$ python -q
>>> import numpy as np
>>> from numpy import linalg as LA
>>> np.set_printoptions(precision=1, suppress=True, linewidth=120, legacy="1.25")
>>> rd = lambda a: np.round(a, 1) + 0
>>> K = np.array([[4.0, 1.0, 1.0, 1.0, 1.0, 1.0],
...     [1.0, 4.0, 1.0, 1.0, 1.0, 1.0],
...     [1.0, 1.0, 4.0, 1.0, 1.0, 1.0],
...     [1.0, 1.0, 1.0, 4.0, 1.0, 1.0],
...     [1.0, 1.0, 1.0, 1.0, 4.0, 1.0],
...     [1.0, 1.0, 1.0, 1.0, 1.0, 4.0]])
>>> evals, vecs = LA.eigh(K)
>>> rd(LA.eigvalsh(K + 2 * np.eye(6)))
array([ 5.,  5.,  5.,  5.,  5., 11.])
>>> rd(vecs @ np.diag(evals) @ vecs.T)
array([[4., 1., 1., 1., 1., 1.],
       [1., 4., 1., 1., 1., 1.],
       [1., 1., 4., 1., 1., 1.],
       [1., 1., 1., 4., 1., 1.],
       [1., 1., 1., 1., 4., 1.],
       [1., 1., 1., 1., 1., 4.]])
>>> F = np.loadtxt("case14.csv", delimiter=",")
>>> F
array([[-3., -3., -3.],
       [-3., -6., -6.],
       [-3., -6., -9.]])
>>> evals, vecs = LA.eigh(F)
>>> rd(LA.eigvalsh(F @ F))
array([  0.9,   3.7, 229.4])
>>> rd(vecs.T @ F @ vecs)
array([[-15.1,   0. ,   0. ],
       [  0. ,  -1.9,   0. ],
       [  0. ,   0. ,  -0.9]])
>>> rd(vecs.T @ vecs)
array([[1., 0., 0.],
       [0., 1., 0.],
       [0., 0., 1.]])
>>> rng = np.random.default_rng(12865)
>>> idx = rng.permutation(3)
>>> idx
array([1, 2, 0])
>>> A2 = F[idx][:, idx]
>>> rd(np.sort(np.abs(LA.eigvals(A2))))
array([ 0.9,  1.9, 15.1])
>>> np.allclose(A2, F)
False
>>> evals, vecs = LA.eigh(F)
>>> x = np.array([6, 4, 2])
>>> vecs * np.maximum(evals, 0) @ vecs.T
array([[0., 0., 0.],
       [0., 0., 0.],
       [0., 0., 0.]])
>>> x @ F @ x
-552.0
>>> evals, vecs = LA.eig(F)
>>> rd(np.sort(LA.eigvals(F.T)))
array([-15.1,  -1.9,  -0.9])
>>> rd(np.sort(LA.eigvals(LA.inv(F))))
array([-1.1, -0.5, -0.1])
>>> [round(float(LA.det(F[:i, :i])), 2) + 0 for i in range(1, 4)]
[-3.0, 9.0, -27.0]
>>> rd(LA.eigvalsh(F).min())
-15.1
>>> m1 = np.loadtxt("w.csv", delimiter=",")
>>> m1
array([[0., 1., 0.],
       [1., 0., 1.],
       [0., 1., 0.]])
>>> Uu, s, vt = LA.svd(m1)
>>> vecs = vt[:(s > 1e-8).sum()]
>>> x = m1[0] + -1 * m1[1] + rng.integers(2) * np.eye(3)[1]
>>> x
array([-1.,  1., -1.])
>>> rd(vecs.T @ vecs)
array([[0.5, 0. , 0.5],
       [0. , 1. , 0. ],
       [0.5, 0. , 0.5]])
>>> rd(np.diag(vecs.T @ vecs))
array([0.5, 1. , 0.5])
>>> rd(LA.norm(x - vecs.T @ vecs @ x))
0.0
>>> rd(np.trace(LA.pinv(m1) @ m1))
2.0
>>> LA.lstsq(m1[:-1].T, m1[-1])[2]
2
>>> evals, vecs = LA.eigh(m1)
>>> x = np.array([8, -4, -8])
>>> np.abs(m1).sum(axis=1).max(), rd(np.abs(evals).max())
(2.0, 1.4)
>>> (np.sign(vecs[:, -1].round(6)) == np.sign(vecs[0, -1].round(6))).astype(int)
array([1, 1, 1])
>>> x @ m1 @ x
0.0
>>> rd(LA.eigvalsh(m1[1:, 1:]))
array([-1.,  1.])
>>> rd(vecs * np.maximum(evals, 0) @ vecs.T)
array([[0.4, 0.5, 0.4],
       [0.5, 0.7, 0.5],
       [0.4, 0.5, 0.4]])
>>> data = np.load("test17.npy")
>>> rd(data)
array([[-0.4,  0.3,  0.5],
       [ 0.8, -0.3,  0. ],
       [-0.1, -0.1,  0. ],
       [ 0.2,  0. ,  0.8],
       [-0.1, -0.2, -0.1],
       [ 0.4,  0.9, -0.2]])
>>> rd(data.T @ data)
array([[1., 0., 0.],
       [0., 1., 0.],
       [0., 0., 1.]])
>>> rd(data @ data.T)
array([[ 0.5, -0.4,  0. ,  0.3, -0.1,  0.1],
       [-0.4,  0.7, -0.1,  0.2,  0. ,  0. ],
       [ 0. , -0.1,  0. ,  0. ,  0. , -0.1],
       [ 0.3,  0.2,  0. ,  0.8, -0.1, -0.1],
       [-0.1,  0. ,  0. , -0.1,  0.1, -0.2],
       [ 0.1,  0. , -0.1, -0.1, -0.2,  0.9]])
>>> rd(LA.norm(data, axis=0))
array([1., 1., 1.])
>>> x = np.array([0, 1, -1])
>>> target = data @ x
>>> rd(LA.solve(data.T @ data, data.T @ target))
array([ 0.,  1., -1.])
>>> rd(target)
array([-0.2, -0.3, -0.1, -0.9, -0.1,  1. ])
>>> target = target + 0.3 * rng.normal(size=6)
>>> rd(target)
array([-0.1, -0.1, -0.1, -0.8, -0.4,  0.8])
>>> beta, *_ = LA.lstsq(data, target)
>>> rd(beta)
array([ 0.1,  0.8, -0.8])
>>> rd(LA.norm(target - data @ beta))
0.3
>>> rd(data.T @ (target - data @ beta))
array([0., 0., 0.])
>>> f = np.array([0, 3, 1])
>>> rd(np.convolve(data[1], f))
array([ 0. ,  2.4, -0.1, -0.2,  0. ])
>>> rd(np.correlate(data[1], data[3], "full"))
array([ 0.7, -0.3,  0.2, -0.1,  0. ])
>>> mat = np.loadtxt("a.csv", delimiter=",")
>>> mat
array([[0.7, 0.3, 0. ],
       [0. , 1. , 0. ],
       [0. , 0. , 1. ]])
>>> x = np.array([0, -1, -2])
>>> target = mat @ x
>>> beta, lr = np.zeros(3), 1 / LA.norm(mat, 2) ** 2
>>> for i in range(3):
...     beta -= lr * mat.T @ (mat @ beta - target)
...     if i % 1 == 0: print(i, round(LA.norm(mat @ beta - target), 1))
... 
0 0.3
1 0.1
2 0.0
>>> rd(LA.cond(mat))
1.7
>>> rd(beta)
array([-0.1, -1. , -2. ])
>>> x = np.array([0, -1, 2])
>>> target = F @ x
>>> target
array([ -3.,  -6., -12.])
>>> rd(LA.solve(F.T, F[2]))
array([0., 0., 1.])
>>> rd(LA.solve(F, target + F[:, 0]))
array([ 1., -1.,  2.])
